>>> import numpy as np
>>> import numpy.linalg as la
>>> np.set_printoptions(precision=2, suppress=True, linewidth=120)
>>> def rnd(a):
...     return np.round(a, 2) + 0
... 
>>> E = np.array([[-2, 0, 0],
...     [0, 1, 0],
...     [-1, 2, 2],
...     [-1, 3, 4],
...     [0, 2, 3],
...     [0, 2, 3],
...     [0, 3, 4],
...     [1, 2, 3],
...     [-1, 1, 5],
...     [-1, 1, 3],
...     [-2, 1, 2],
...     [-4, 3, 1],
...     [-4, 5, 2],
...     [-3, 5, 3]])
>>> # row 5 repeats row 4
>>> d = la.norm(E[:, None] - E[None], axis=-1)
>>> rnd(d[5])
array([4.12, 3.16, 1.41, 1.73, 0.  , 0.  , 1.41, 1.  , 2.45, 1.41, 2.45, 4.58, 5.1 , 4.24])
>>> d.shape
(14, 14)
>>> np.unravel_index(d.round(6).argmax(), d.shape)
(np.int64(1), np.int64(12))
>>> d[5].round(6).argsort(kind="stable")[:4]
array([4, 5, 7, 2])
>>> F = np.loadtxt("case19.csv", delimiter=",")
>>> F
array([[27., 18.,  9.],
       [ 0.,  0.,  0.],
       [15., 10.,  5.]])
>>> np.unique(F.round(6), axis=0).shape
(3, 3)
>>> rnd(np.trace(la.pinv(F) @ F))
np.float64(1.0)
>>> np.abs(np.diag(la.qr(F)[1])) > 1e-9
array([ True, False, False])
>>> np.allclose(F[:-1].T @ la.lstsq(F[:-1].T, F[-1])[0], F[-1])
True
>>> rng = np.random.default_rng(2380)
>>> z = rng.integers(0, 2, 3)
>>> K = (z[:, None] == z) * -3 + np.eye(3)
>>> K
array([[-2., -3., -3.],
       [-3., -2., -3.],
       [-3., -3., -2.]])
>>> blk = np.stack([K, 2 * K, K[::-1]])
>>> rnd(la.det(blk))
array([ -8., -64.,   8.])
>>> np.einsum("bij,cij->bc", blk, blk)
array([[ 66., 132.,  64.],
       [132., 264., 128.],
       [ 64., 128.,  66.]])
>>> (blk @ K.T).shape
(3, 3, 3)
>>> rnd(la.norm(blk, axis=(1, 2)))
array([ 8.12, 16.25,  8.12])
>>> blk.sum(axis=0)
array([[ -9., -12., -11.],
       [-12.,  -8., -12.],
       [-11., -12.,  -9.]])
>>> la.matrix_rank(blk.reshape(3, -1))
np.int64(2)
>>> Y = K + rng.integers(-2, 3, (3, 1)) @ rng.integers(-2, 3, (1, 3))
>>> Y
array([[ 0., -5., -3.],
       [-1., -4., -3.],
       [ 1., -7., -2.]])
>>> Y - K
array([[ 2., -2.,  0.],
       [ 2., -2.,  0.],
       [ 4., -4.,  0.]])
>>> la.matrix_rank(Y - K, tol=1e-8)
np.int64(1)
>>> Y = la.inv(K)
>>> rnd(la.cond(K))
np.float64(8.0)
>>> rnd(la.det(K) * la.det(Y))
np.float64(1.0)
>>> (np.abs(Y) > 1e-9).astype(int)
array([[1, 1, 1],
       [1, 1, 1],
       [1, 1, 1]])
>>> rnd(la.slogdet(K)[0])
np.float64(-1.0)
>>> rnd(Y)
array([[ 0.62, -0.37, -0.38],
       [-0.38,  0.62, -0.38],
       [-0.38, -0.38,  0.62]])
>>> np.allclose(Y @ Y.T, Y.T @ Y)
True
>>> rnd(Y @ (-1.0) ** np.arange(3))
array([ 0.62, -1.38,  0.62])
>>> rnd(Y @ np.ones(3))
array([-0.12, -0.12, -0.13])
>>> rnd(np.fft.fft(Y[0]))
array([-0.12+0.j,  1.  +0.j,  1.  +0.j])
>>> K @ (-1.0) ** np.arange(3)
array([-2., -4., -2.])
>>> K @ np.ones(3)
array([-8., -8., -8.])
>>> np.fft.fft(K[0])
array([-8.+0.j,  1.+0.j,  1.+0.j])
>>> np.allclose(K @ K.T, K.T @ K)
True
>>> arr = np.array([[-1, 0, 0], [3, 2, 0], [1, 0, -2]])
>>> [int(la.matrix_rank(la.matrix_power(arr, p))) for p in range(1, 4)]
[3, 3, 3]
>>> arr @ arr
array([[ 1,  0,  0],
       [ 3,  4,  0],
       [-3,  0,  4]])
>>> proj = np.triu(np.array([[2, 9, -4], [-3, 4, -6], [6, 7, -8]]), 1) + np.eye(3)
>>> Y = proj @ arr @ la.inv(proj)
>>> la.matrix_rank(Y)
np.int64(3)
>>> np.trace(Y), np.trace(arr)
(np.float64(-1.0), np.int64(-1))
>>> rnd(la.det(Y))
np.float64(4.0)
>>> f = np.array([2, -2, 1])
>>> Y = arr + np.outer(f, np.eye(3)[1])
>>> rnd(la.det(Y) / la.det(arr)), rnd(1 + la.solve(arr, f)[1])
(np.float64(3.0), np.float64(3.0))
>>> la.matrix_rank(la.inv(Y) - la.inv(arr), tol=1e-8)
np.int64(1)
>>> m1 = np.loadtxt("m.csv", delimiter=",")
>>> m1
array([[-6.,  0.,  0.],
       [ 0.,  6.,  0.],
       [ 0.,  0.,  2.]])
>>> np.all(la.eigvalsh(m1) > 0)
np.False_
>>> try:
...     la.cholesky(m1)
... except la.LinAlgError as e:
...     print(e)
... 
Matrix is not positive definite
>>> rnd(la.eigvalsh(m1).min())
np.float64(-6.0)
>>> Y = la.inv(m1)
>>> rnd(la.slogdet(m1)[0])
np.float64(-1.0)
>>> (np.abs(Y) > 1e-9).astype(int)
array([[1, 0, 0],
       [0, 1, 0],
       [0, 0, 1]])
>>> rnd(Y)
array([[-0.17,  0.  ,  0.  ],
       [ 0.  ,  0.17,  0.  ],
       [ 0.  ,  0.  ,  0.5 ]])
>>> rnd(la.det(m1) * Y)
array([[ 12.,   0.,   0.],
       [  0., -12.,   0.],
       [  0.,   0., -36.]])
>>> rnd(la.norm(m1, "nuc"))
np.float64(14.0)
>>> rnd(la.norm(m1, axis=1))
array([6., 6., 2.])
>>> rnd(la.norm(m1, 1)), rnd(la.norm(m1, np.inf))
(np.float64(6.0), np.float64(6.0))
>>> la.norm(m1, axis=1).argmax()
np.int64(0)
>>> rnd(la.norm(m1) ** 2 / la.norm(m1, 2) ** 2)
np.float64(2.11)
>>> W0 = np.minimum.outer(np.arange(1, 5), np.arange(1, 5)) * -3
>>> W0
array([[ -3,  -3,  -3,  -3],
       [ -3,  -6,  -6,  -6],
       [ -3,  -6,  -9,  -9],
       [ -3,  -6,  -9, -12]])
>>> Y = W0 + rng.integers(-2, 3, (4, 1)) @ rng.integers(-2, 3, (1, 4))
>>> Y
array([[ -4,  -3,  -2,  -2],
       [ -5,  -6,  -4,  -4],
       [ -1,  -6, -11, -11],
       [ -3,  -6,  -9, -12]])
>>> np.abs(Y - W0).sum(axis=1)
array([3, 6, 6, 0])
>>> Y - W0
array([[-1,  0,  1,  1],
       [-2,  0,  2,  2],
       [ 2,  0, -2, -2],
       [ 0,  0,  0,  0]])
>>> q, R = la.qr(W0)
>>> rnd(q)
array([[-0.5 ,  0.87,  0.  ,  0.  ],
       [-0.5 , -0.29,  0.82,  0.  ],
       [-0.5 , -0.29, -0.41, -0.71],
       [-0.5 , -0.29, -0.41,  0.71]])
>>> np.allclose(R.T @ R, W0.T @ W0)
True
>>> rnd(R)
array([[ 6.  , 10.5 , 13.5 , 15.  ],
       [ 0.  ,  2.6 ,  4.33,  5.2 ],
       [ 0.  ,  0.  ,  2.45,  3.67],
       [ 0.  ,  0.  ,  0.  , -2.12]])
>>> q.shape, R.shape
((4, 4), (4, 4))
>>> X = np.loadtxt("run14.csv", delimiter=",")
>>> X
array([[  4.08,   4.14,  -0.82],
       [ -5.59,  -5.67,   1.14],
       [  5.58,   5.6 ,  -1.09],
       [  2.86,   2.73,  -0.58],
       [ -0.35,  -0.42,   0.08],
       [ -3.29,  -3.3 ,   0.65],
       [  0.78,   0.66,  -0.15],
       [ -4.37,  -4.38,   0.83],
       [ -5.15,  -5.14,   1.02],
       [  4.4 ,   4.52,  -0.88],
       [ -8.52,  -8.5 ,   1.72],
       [  0.52,   0.46,  -0.15],
       [ 10.3 ,  10.38,  -2.12],
       [ -1.93,  -2.08,   0.44],
       [-12.46, -12.65,   2.51],
       [  3.07,   3.09,  -0.6 ],
       [ -1.32,  -1.37,   0.29]])
>>> Xs = X - X.mean(axis=0)
>>> V = la.svd(Xs)[2][:1]
>>> Y = Xs - Xs @ V.T @ V
>>> rnd((Xs @ V.T).std(axis=0))
array([7.82])
>>> rnd(np.diag(V.T @ V))
array([0.49, 0.49, 0.02])
>>> rnd(la.norm(Y) / la.norm(Xs))
np.float64(0.01)
>>> la.norm(Y, axis=1).round(6).argmax()
np.int64(3)
>>> rnd(np.abs(la.svd(X)[2][-1]))
array([0.11, 0.08, 0.99])
>>> round(np.log10(la.cond(X)))
2
>>> rnd(la.norm(X, 2) / la.norm(X))
np.float64(1.0)
>>> cent = X[[12, 6]].astype(float)
>>> for _ in range(6):
...     z = la.norm(X[:, None] - cent, axis=-1).argmin(axis=1)
...     cent = np.array([X[z == j].mean(axis=0) for j in range(2)])
... 
>>> z
array([0, 1, 0, 0, 0, 1, 0, 1, 1, 0, 1, 0, 0, 1, 1, 0, 1])
>>> np.abs(cent[1] - cent[0]).argmax()
np.int64(1)
>>> feats = np.array([[1, -3, 9, -27], [1, -2, 4, -8], [1, -1, 1, -1], [1, 0, 0, 0]])
>>> vec = np.array([2, 7, 0, 7])
>>> a = np.maximum(feats @ vec, 0)
>>> a
array([0, 0, 0, 2])
>>> vec = np.array([0, 1, 0, 3])
>>> y = feats @ vec
>>> beta, lr = np.zeros(4), 1 / la.norm(feats, 2) ** 2
>>> for i in range(40):
...     beta -= lr * feats.T @ (feats @ beta - y)
...     if i % 10 == 0: print(i, round(la.norm(feats @ beta - y), 2))
... 
0 0.64
10 0.61
20 0.58
30 0.56
>>> rnd(beta)
array([-0.1 ,  0.31, -0.93,  2.76])
>>> rnd(la.cond(feats))
np.float64(154.46)
>>> Uu, sigma, VT = la.svd(feats)
>>> np.argmax(sigma[:-1] / (sigma[1:] + 1e-6)) + 1
np.int64(1)
>>> rnd(sigma)
array([30.07,  2.24,  0.92,  0.19])
>>> Y = Uu[:, :1] @ np.diag(sigma[:1]) @ VT[:1]
>>> rnd(la.norm(feats - Y, 2)), rnd(sigma[1])
(np.float64(2.24), np.float64(2.24))
>>> rnd(la.norm(feats - Y) / la.norm(feats))
np.float64(0.08)
